$ python3 -q
>>> import numpy as np
>>> np.set_printoptions(precision=1, suppress=True, linewidth=140, sign=" ")
>>> def tidy(a):
...     return np.round(a, 1) + 0
... 
>>> J = 4 * np.eye(6) + np.ones((6, 6))
>>> J
array([[ 5.,  1.,  1.,  1.,  1.,  1.],
       [ 1.,  5.,  1.,  1.,  1.,  1.],
       [ 1.,  1.,  5.,  1.,  1.,  1.],
       [ 1.,  1.,  1.,  5.,  1.,  1.],
       [ 1.,  1.,  1.,  1.,  5.,  1.],
       [ 1.,  1.,  1.,  1.,  1.,  5.]])
>>> # symmetric, so the eigenvalues are real
>>> ev, vecs = np.linalg.eigh(J)
>>> tidy(ev)
array([  4.,   4.,   4.,   4.,   4.,  10.])
>>> np.abs(vecs[:, -1]).round(6).argmax()
np.int64(0)
>>> tidy(np.linalg.svd(J, compute_uv=False))
array([ 10.,   4.,   4.,   4.,   4.,   4.])
>>> tidy(vecs @ np.diag(ev) @ vecs.T)
array([[ 5.,  1.,  1.,  1.,  1.,  1.],
       [ 1.,  5.,  1.,  1.,  1.,  1.],
       [ 1.,  1.,  5.,  1.,  1.,  1.],
       [ 1.,  1.,  1.,  5.,  1.,  1.],
       [ 1.,  1.,  1.,  1.,  5.,  1.],
       [ 1.,  1.,  1.,  1.,  1.,  5.]])
>>> tidy(np.linalg.eigvalsh(J + 5 * np.eye(6)))
array([  9.,   9.,   9.,   9.,   9.,  15.])
>>> tidy(np.abs(vecs[:, -1]))
array([ 0.4,  0.4,  0.4,  0.4,  0.4,  0.4])
>>> rng = np.random.default_rng(421353)
>>> lab = rng.permutation(6)
>>> lab
array([ 3,  5,  4,  1,  2,  0])
>>> M2 = J[lab][:, lab]
>>> np.trace(M2)
np.float64(30.0)
>>> np.diag(M2)
array([ 5.,  5.,  5.,  5.,  5.,  5.])
>>> np.allclose(M2, J)
True
>>> ev, vecs = np.linalg.eigh(J)
>>> x = np.array([-2, 1, 3, -1, -1, -3])
>>> (np.sign(vecs[:, -1].round(6)) == np.sign(vecs[0, -1].round(6))).astype(int)
array([ 1,  1,  1,  1,  1,  1])
>>> np.abs(J).sum(axis=1).max(), tidy(np.abs(ev).max())
(np.float64(10.0), np.float64(10.0))
>>> tidy(vecs * np.maximum(ev, 0) @ vecs.T)
array([[ 5.,  1.,  1.,  1.,  1.,  1.],
       [ 1.,  5.,  1.,  1.,  1.,  1.],
       [ 1.,  1.,  5.,  1.,  1.,  1.],
       [ 1.,  1.,  1.,  5.,  1.,  1.],
       [ 1.,  1.,  1.,  1.,  5.,  1.],
       [ 1.,  1.,  1.,  1.,  1.,  5.]])
>>> tidy(np.linalg.eigvalsh(J[1:, 1:]))
array([ 4.,  4.,  4.,  4.,  9.])
>>> L = np.linalg.cholesky(J)
>>> tidy(np.diag(L) ** 2)
array([ 5. ,  4.8,  4.7,  4.6,  4.5,  4.4])
>>> tidy(L)
array([[ 2.2,  0. ,  0. ,  0. ,  0. ,  0. ],
       [ 0.4,  2.2,  0. ,  0. ,  0. ,  0. ],
       [ 0.4,  0.4,  2.2,  0. ,  0. ,  0. ],
       [ 0.4,  0.4,  0.3,  2.1,  0. ,  0. ],
       [ 0.4,  0.4,  0.3,  0.3,  2.1,  0. ],
       [ 0.4,  0.4,  0.3,  0.3,  0.2,  2.1]])
>>> np.linalg.eigvalsh(J).min() > 0
np.True_
>>> tidy(np.prod(np.diag(L)) ** 2), tidy(np.linalg.det(J))
(np.float64(10240.0), np.float64(10240.0))
>>> lab = rng.permutation(6)
>>> M2 = L[:, lab] * rng.choice([-1, 1], 6)
>>> tidy(M2)
array([[ 2.2,  0. ,  0. ,  0. ,  0. ,  0. ],
       [ 0.4,  2.2,  0. ,  0. ,  0. ,  0. ],
       [ 0.4,  0.4, -2.2,  0. ,  0. ,  0. ],
       [ 0.4,  0.4, -0.3,  0. ,  0. ,  2.1],
       [ 0.4,  0.4, -0.3,  0. ,  2.1,  0.3],
       [ 0.4,  0.4, -0.3, -2.1,  0.2,  0.3]])
>>> Uu, _, Vh = np.linalg.svd(L.T @ M2)
>>> tidy(np.linalg.lstsq(L, M2)[0])
array([[ 1.,  0.,  0.,  0.,  0.,  0.],
       [ 0.,  1.,  0.,  0.,  0.,  0.],
       [ 0.,  0., -1.,  0.,  0.,  0.],
       [ 0.,  0.,  0.,  0.,  0.,  1.],
       [ 0.,  0.,  0.,  0.,  1.,  0.],
       [ 0.,  0.,  0., -1.,  0.,  0.]])
>>> m1 = np.loadtxt("run7.csv", delimiter=",")
>>> tidy(m1)
array([[ 0.6,  0.4,  0.3],
       [ 0.4,  0.7, -0.3],
       [ 0.3, -0.3,  0.7]])
>>> rk = np.linalg.matrix_rank(m1)
>>> rk
np.int64(2)
>>> null = np.linalg.svd(m1)[2][rk:].T
>>> [int(np.linalg.matrix_rank(m1[:i])) for i in range(1, len(m1) + 1)]
[1, 2, 2]
>>> [int(np.linalg.matrix_rank(np.delete(m1, i, axis=0))) for i in range(3)]
[2, 2, 2]
>>> tidy(null[:, 0] / null[np.abs(null[:, 0]).round(6).argmax(), 0])
array([ 1. , -0.8, -0.8])
>>> C = np.array([[1.4, 0.0, 1.5, 0.2, 0.0, -2.4], [0.2, 0.7, 0.5, -0.9, 0.4, 1.4]])
>>> K = np.array([[2, -3],
...     [-2, -2],
...     [0, -3],
...     [-2, 1],
...     [-3, 2],
...     [3, 1],
...     [-2, -2],
...     [3, -2],
...     [2, -1],
...     [-3, -1],
...     [0, 3],
...     [0, -1],
...     [3, -3],
...     [3, 1],
...     [3, 2],
...     [3, -2],
...     [-2, -2],
...     [-3, -1],
...     [1, -3],
...     [-1, 1],
...     [3, 3],
...     [-2, -2],
...     [-2, 3],
...     [2, 2],
...     [2, -2],
...     [-3, -3],
...     [2, 1],
...     [3, -1],
...     [-3, 1]]) @ C + 0.1 * rng.normal(size=(29, 6))
>>> tidy(K)
array([[  2.2,  -2.1,   1.3,   3. ,  -1.4,  -8.9],
       [ -3.3,  -1.3,  -3.9,   1.3,  -0.7,   2.1],
       [ -0.6,  -2.2,  -1.5,   2.6,  -1.2,  -4.2],
       [ -2.4,   0.7,  -2.5,  -1.4,   0.4,   6.3],
       [ -3.8,   1.5,  -3.5,  -2.5,   0.5,  10. ],
       [  4.5,   0.9,   4.9,  -0.3,   0.4,  -5.8],
       [ -3.2,  -1.5,  -4. ,   1.3,  -0.9,   2.1],
       [  3.9,  -1.4,   3.5,   2.3,  -0.8, -10. ],
       [  2.6,  -0.9,   2.6,   1.3,  -0.4,  -6.1],
       [ -4.3,  -0.6,  -4.8,   0.2,  -0.5,   5.9],
       [  0.6,   2.1,   1.5,  -2.8,   1.1,   4.2],
       [ -0.2,  -0.8,  -0.5,   0.9,  -0.4,  -1.4],
       [  3.6,  -1.9,   2.9,   3.2,  -1.2, -11.5],
       [  4.2,   0.9,   5. ,  -0.5,   0.2,  -5.8],
       [  4.6,   1.4,   5.5,  -1.1,   0.7,  -4.4],
       [  3.8,  -1.5,   3.4,   2.4,  -0.8,  -9.8],
       [ -3.2,  -1.4,  -4. ,   1.5,  -0.8,   2.1],
       [ -4.3,  -0.6,  -5. ,   0.1,  -0.4,   5.8],
       [  0.8,  -2.2,   0.1,   2.9,  -1.1,  -6.4],
       [ -1.3,   0.6,  -0.9,  -1.2,   0.4,   3.7],
       [  4.8,   2.1,   5.9,  -2.2,   1.1,  -3.2],
       [ -3.1,  -1.4,  -4.1,   1.5,  -0.9,   2. ],
       [ -2.1,   2.1,  -1.5,  -3.1,   1.2,   9.1],
       [  3.2,   1.3,   4.1,  -1.4,   0.7,  -2.1],
       [  2.3,  -1.5,   2. ,   2.1,  -0.8,  -7.7],
       [ -4.9,  -2.3,  -5.9,   2.1,  -1. ,   3.1],
       [  3. ,   0.7,   3.6,  -0.4,   0.3,  -3.4],
       [  4. ,  -0.7,   4. ,   1.5,  -0.4,  -8.5],
       [ -4. ,   0.7,  -3.9,  -1.4,   0.4,   8.6]])
>>> gram = np.cov(K, rowvar=False)
>>> np.argsort(-K.std(axis=0).round(6), kind="stable")
array([ 5,  2,  0,  3,  1,  4])
>>> tidy(np.corrcoef(K.T))
array([[ 1. ,  0.2,  1. ,  0.1,  0.1, -0.8],
       [ 0.2,  1. ,  0.3, -1. ,  1. ,  0.4],
       [ 1. ,  0.3,  1. , -0.1,  0.3, -0.7],
       [ 0.1, -1. , -0.1,  1. , -1. , -0.6],
       [ 0.1,  1. ,  0.3, -1. ,  1. ,  0.4],
       [-0.8,  0.4, -0.7, -0.6,  0.4,  1. ]])
>>> tidy(np.linalg.eigvalsh(gram)[::-1])
array([ 59.9,  12.3,   0. ,   0. ,   0. ,   0. ])
>>> tidy(gram)
array([[ 11.5,   0.8,  12.5,   0.6,   0.4, -17.9],
       [  0.8,   2.1,   1.7,  -2.7,   1.1,   3.8],
       [ 12.5,   1.7,  13.9,  -0.4,   0.9, -17.6],
       [  0.6,  -2.7,  -0.4,   3.6,  -1.4,  -7.6],
       [  0.4,   1.1,   0.9,  -1.4,   0.6,   2.1],
       [-17.9,   3.8, -17.6,  -7.6,   2.1,  40.5]])
>>> np.argwhere(np.triu(np.abs(np.corrcoef(K.T)) > 0.8, 1))
array([[ 0,  2],
       [ 0,  5],
       [ 1,  3],
       [ 1,  4],
       [ 3,  4]])
>>> tidy(K.std(axis=0))
array([ 3.3,  1.4,  3.7,  1.9,  0.8,  6.2])
>>> M2 = K / np.linalg.norm(K, axis=1, keepdims=True)
>>> gram = M2 @ M2.T
>>> (gram - 2 * np.eye(29)).round(6).argmax(axis=1)
array([ 24,  25,  11,   4,   3,  13,  16,  15,   7,  17,  22,   2,  24,   5,  26,   7,  21,   9,   0,   4,  23,  16,  19,  20,  12,   1,
        13,   8,   3])
>>> lab = rng.integers(0, 3, 3)
>>> E = (lab[:, None] == lab) * -2 + np.eye(3)
>>> E
array([[-1.,  0., -2.],
       [ 0., -1.,  0.],
       [-2.,  0., -1.]])
>>> (E != 0).astype(int)
array([[ 1,  0,  1],
       [ 0,  1,  0],
       [ 1,  0,  1]])
>>> (np.linalg.matrix_power((E != 0) + (E.T != 0) + np.eye(3), 3) > 0).astype(int)
array([[ 1,  0,  1],
       [ 0,  1,  0],
       [ 1,  0,  1]])
